$ ipython --no-banner

In [1]: import numpy as np

In [2]: import numpy.linalg as la

In [3]: np.set_printoptions(precision=2, suppress=True, linewidth=200)

In [4]: def tidy(a):
   ...:     return np.round(a, 2) + 0
   ...: 

In [5]: X = np.loadtxt("data.csv", delimiter=",")

In [6]: print(X)
[[-2. -2. -5.  0.  3. -3. -3.  2.  3.]
 [ 0.  3. -1.  1. -5. -4.  4.  5.  0.]
 [ 0.  0.  4. -1.  2. -3. -2. -1. -3.]
 [ 0.  0.  0.  1.  5. -5.  4. -3.  5.]
 [ 0.  0.  0.  0.  1.  0.  0. -2.  5.]
 [ 0.  0.  0.  0.  0. -4. -3.  1. -4.]
 [ 0.  0.  0.  0.  0.  0.  4. -2.  4.]
 [ 0.  0.  0.  0.  0.  0.  0. -5.  1.]
 [ 0.  0.  0.  0.  0.  0.  0.  0. -3.]]

In [7]: vec = np.array([0, 1, 0, 2, -2, -1, 1, 2, 0])

In [8]: rhs = X @ vec

In [9]: print(rhs)
[ -4.  33.  -7.  -5.  -6.   3.   0. -10.   0.]

In [10]: print(tidy(la.solve(X, rhs)))
[ 0.  1.  0.  2. -2. -1.  1.  2.  0.]

In [11]: print(tidy(la.solve(X, rhs + X[:, 7])))
[ 0.  1.  0.  2. -2. -1.  1.  3.  0.]

In [12]: vec = np.array([0, 2, -1, 0, 2, 0, 0, 0, -1])

In [13]: rhs = X @ vec

In [14]: b, lr = np.zeros(9), 1 / la.norm(X, 2) ** 2

In [15]: for i in range(30):
    ...:     b -= lr * X.T @ (X @ b - rhs)
    ...:     if i % 5 == 0: print(i, round(la.norm(X @ b - rhs), 2))
    ...: 
0 6.26
5 3.49
10 2.82
15 2.36
20 2.05
25 1.84

In [16]: print(tidy(b))
[ 0.02 -0.18 -0.4   0.31  1.12 -0.4   0.13  0.06 -0.79]

In [17]: print(tidy(la.cond(X)))
158.23

In [18]: print(tidy(np.sort(la.eigvals(X))))
[-5. -4. -3. -2.  1.  1.  3.  4.  4.]

In [19]: print(np.prod(np.diag(X)), tidy(la.det(X)))
5760.0 5760.0

In [20]: print(X @ X)
[[  4.  -2.  -8.   3.  -3.  41.   5. -22.  17.]
 [  0.   9.  -7.   5. -17.   2.  46. -14.  20.]
 [  0.   0.  16.  -5.   5.   5. -11.   1.   5.]
 [  0.   0.   0.   1.  10.  15.  35. -11.  48.]
 [  0.   0.   0.   0.   1.   0.   0.   8. -12.]
 [  0.   0.   0.   0.   0.  16.   0.  -3.  17.]
 [  0.   0.   0.   0.   0.   0.  16.   2.   2.]
 [  0.   0.   0.   0.   0.   0.   0.  25.  -8.]
 [  0.   0.   0.   0.   0.   0.   0.   0.   9.]]

In [21]: Q, r_ = la.qr(X)

In [22]: print(Q)
[[ 1.  0.  0.  0.  0.  0.  0.  0.  0.]
 [-0.  1.  0.  0.  0.  0.  0.  0.  0.]
 [-0. -0.  1.  0.  0.  0.  0.  0.  0.]
 [-0. -0. -0.  1.  0.  0.  0.  0.  0.]
 [-0. -0. -0. -0.  1.  0.  0.  0.  0.]
 [-0. -0. -0. -0. -0.  1.  0.  0.  0.]
 [-0. -0. -0. -0. -0. -0.  1.  0.  0.]
 [-0. -0. -0. -0. -0. -0. -0.  1.  0.]
 [-0. -0. -0. -0. -0. -0. -0. -0.  1.]]

In [23]: print(np.abs(np.diag(r_)))
[2. 3. 4. 1. 1. 4. 4. 5. 3.]

In [24]: A2 = la.inv(X)

In [25]: print(tidy(la.det(X) * la.det(A2)))
1.0

In [26]: print(tidy(la.slogdet(X)[0]))
1.0

In [27]: print(tidy(la.inv(A2)))
[[-2. -2. -5.  0.  3. -3. -3.  2.  3.]
 [ 0.  3. -1.  1. -5. -4.  4.  5.  0.]
 [ 0.  0.  4. -1.  2. -3. -2. -1. -3.]
 [ 0.  0.  0.  1.  5. -5.  4. -3.  5.]
 [ 0.  0.  0.  0.  1.  0.  0. -2.  5.]
 [ 0.  0.  0.  0.  0. -4. -3.  1. -4.]
 [ 0.  0.  0.  0.  0.  0.  4. -2.  4.]
 [ 0.  0.  0.  0.  0.  0.  0. -5.  1.]
 [ 0.  0.  0.  0.  0.  0.  0.  0. -3.]]

In [28]: print((np.abs(A2) > 1e-9).astype(int))
[[1 1 1 1 1 1 1 1 1]
 [0 1 1 1 1 1 1 1 1]
 [0 0 1 1 1 1 1 1 1]
 [0 0 0 1 1 1 1 1 1]
 [0 0 0 0 1 0 0 1 1]
 [0 0 0 0 0 1 1 1 1]
 [0 0 0 0 0 0 1 1 1]
 [0 0 0 0 0 0 0 1 1]
 [0 0 0 0 0 0 0 0 1]]
